% ipython --no-banner

In [1]: import numpy as np

In [2]: import numpy.linalg as la

In [3]: np.set_printoptions(precision=3, suppress=True, linewidth=160, sign=" ")

In [4]: def rd(a):
   ...:     return np.round(a, 3) + 0
   ...: 

In [5]: basis = 10 * np.array([[-0.5, -0.5, -1.2, -1.3, 1.2, 1.9],
   ...:     [-1.3, 2.4, 2.0, -0.8, 1.6, -0.4],
   ...:     [1.0, 0.4, -0.2, 0.8, -0.2, 0.9]])

In [6]: rng = np.random.default_rng(15265)

In [7]: idx = rng.integers(0, 3, 46)

In [8]: W0 = basis[idx] + rng.normal(size=(46, 6))

In [9]: rd(W0)
Out[9]: 
array([[-13.485,  23.434,  18.916,  -6.65 ,  14.124,  -2.899],
       [-12.949,  24.195,  19.704,  -9.07 ,  18.163,  -3.615],
       [-12.452,  24.056,  20.495,  -9.339,  14.662,  -2.482],
       [ -6.035,  -5.701, -11.734, -13.894,  12.595,  19.565],
       [-11.545,  23.254,  19.701,  -6.669,  17.471,  -3.637],
       [-13.725,  23.183,  18.804,  -9.236,  14.885,  -3.52 ],
       [ -4.651,  -3.676, -10.727, -14.128,  11.802,  19.294],
       [ -4.261,  -4.982, -14.358, -13.221,  11.77 ,  18.79 ],
       [  8.67 ,   4.877,  -2.551,   8.831,  -1.708,  10.587],
       [ -4.389,  -5.463,  -9.902, -13.613,  10.939,  17.261],
       [ 12.181,   4.09 ,  -2.205,   7.843,  -1.071,   8.493],
       [ -6.445,  -4.661, -11.748, -12.729,  13.136,  19.87 ],
       [-12.277,  23.119,  21.374,  -6.434,  14.848,  -4.757],
       [-12.209,  23.306,  20.862,  -8.188,  16.245,  -3.781],
       [-12.321,  25.089,  20.675,  -8.29 ,  15.163,  -4.034],
       [ 10.009,   3.271,  -2.462,   7.071,  -0.921,   8.418],
       [-12.981,  24.054,  20.353,  -7.052,  14.957,  -4.701],
       [-12.633,  23.91 ,  19.913,  -9.081,  15.314,  -4.505],
       [  8.926,   2.776,  -2.273,   9.174,  -1.402,  10.063],
       [-12.942,  21.851,  20.652,  -8.445,  16.547,  -4.854],
       [ -5.857,  -4.143, -12.489, -11.955,  12.632,  17.192],
       [ -3.268,  -4.609, -12.784, -14.434,  11.822,  20.7  ],
       [ -3.9  ,  -5.437, -11.158, -13.848,  11.158,  18.972],
       [-12.219,  23.47 ,  18.98 ,  -6.9  ,  14.176,  -3.45 ],
       [-11.855,  24.812,  19.876,  -8.319,  16.644,  -3.748],
       [ -4.275,  -3.606, -10.516, -12.867,  12.797,  20.229],
       [ -4.448,  -5.102, -11.859, -11.73 ,  12.101,  19.749],
       [-13.503,  23.858,  20.018,  -8.079,  16.208,  -3.399],
       [ 10.315,   5.374,  -1.141,   7.425,  -2.629,   8.519],
       [ 10.705,   3.314,  -3.531,   6.96 ,  -1.61 ,   8.959],
       [ -3.956,  -4.6  , -11.626, -11.6  ,  12.07 ,  18.716],
       [ -6.013,  -4.23 , -13.456, -14.074,   9.893,  20.468],
       [-12.495,  23.305,  20.739,  -7.958,  16.073,  -3.427],
       [-12.363,  24.785,  18.799,  -7.701,  16.038,  -4.317],
       [ -5.81 ,  -5.722, -11.281, -13.638,  12.497,  19.801],
       [-12.76 ,  24.743,  19.764,  -7.518,  14.999,  -6.324],
       [-13.6  ,  23.246,  18.851,  -7.781,  15.511,  -5.134],
       [ -5.886,  -5.347, -11.635, -11.278,  12.633,  19.214],
       [ 10.152,   3.244,  -2.235,   8.531,  -1.316,   7.179],
       [-14.22 ,  24.323,  20.798,  -7.32 ,  15.746,  -2.024],
       [  7.009,   3.556,  -1.485,   8.593,  -1.945,   9.057],
       [-11.481,  24.358,  20.003,  -7.194,  16.299,  -3.53 ],
       [  9.743,   3.323,  -1.971,   7.742,  -2.76 ,   9.361],
       [-13.95 ,  25.501,  20.77 ,  -8.741,  16.562,  -4.555],
       [-13.563,  25.568,  19.277,  -7.076,  17.365,  -5.069],
       [  9.762,   3.823,  -3.268,   8.158,  -2.582,   9.254]])

In [10]: cen = W0 - W0.mean(axis=0)

In [11]: V = la.svd(cen)[2][:3]

In [12]: M2 = cen - cen @ V.T @ V

In [13]: rd(la.norm(M2) / la.norm(cen))
Out[13]: np.float64(0.059)

In [14]: rd(np.diag(V.T @ V))
Out[14]: array([ 0.918,  0.335,  0.408,  0.758,  0.283,  0.298])

In [15]: rd(np.cov(cen @ V.T, rowvar=False))
Out[15]: 
array([[ 534.493,    0.   ,    0.   ],
       [   0.   ,  140.155,    0.   ],
       [   0.   ,    0.   ,    1.013]])

In [16]: x = np.array([-2, 0, -1, -1, 1, -1])

In [17]: h1 = np.maximum(W0 @ x, 0)

In [18]: rd(W0.T @ h1)
Out[18]: array([-11331.323,  15720.411,  10057.621, -10812.267,  16231.216,   4465.527])

In [19]: np.tanh(W0 @ x)
Out[19]: 
array([ 1.,  1.,  1.,  1.,  1.,  1.,  1.,  1., -1.,  1., -1.,  1.,  1.,  1.,  1., -1.,  1.,  1., -1.,  1.,  1.,  1.,  1.,  1.,  1.,  1.,  1.,  1., -1., -1.,
        1.,  1.,  1.,  1.,  1.,  1.,  1.,  1., -1.,  1., -1.,  1., -1.,  1.,  1., -1.])
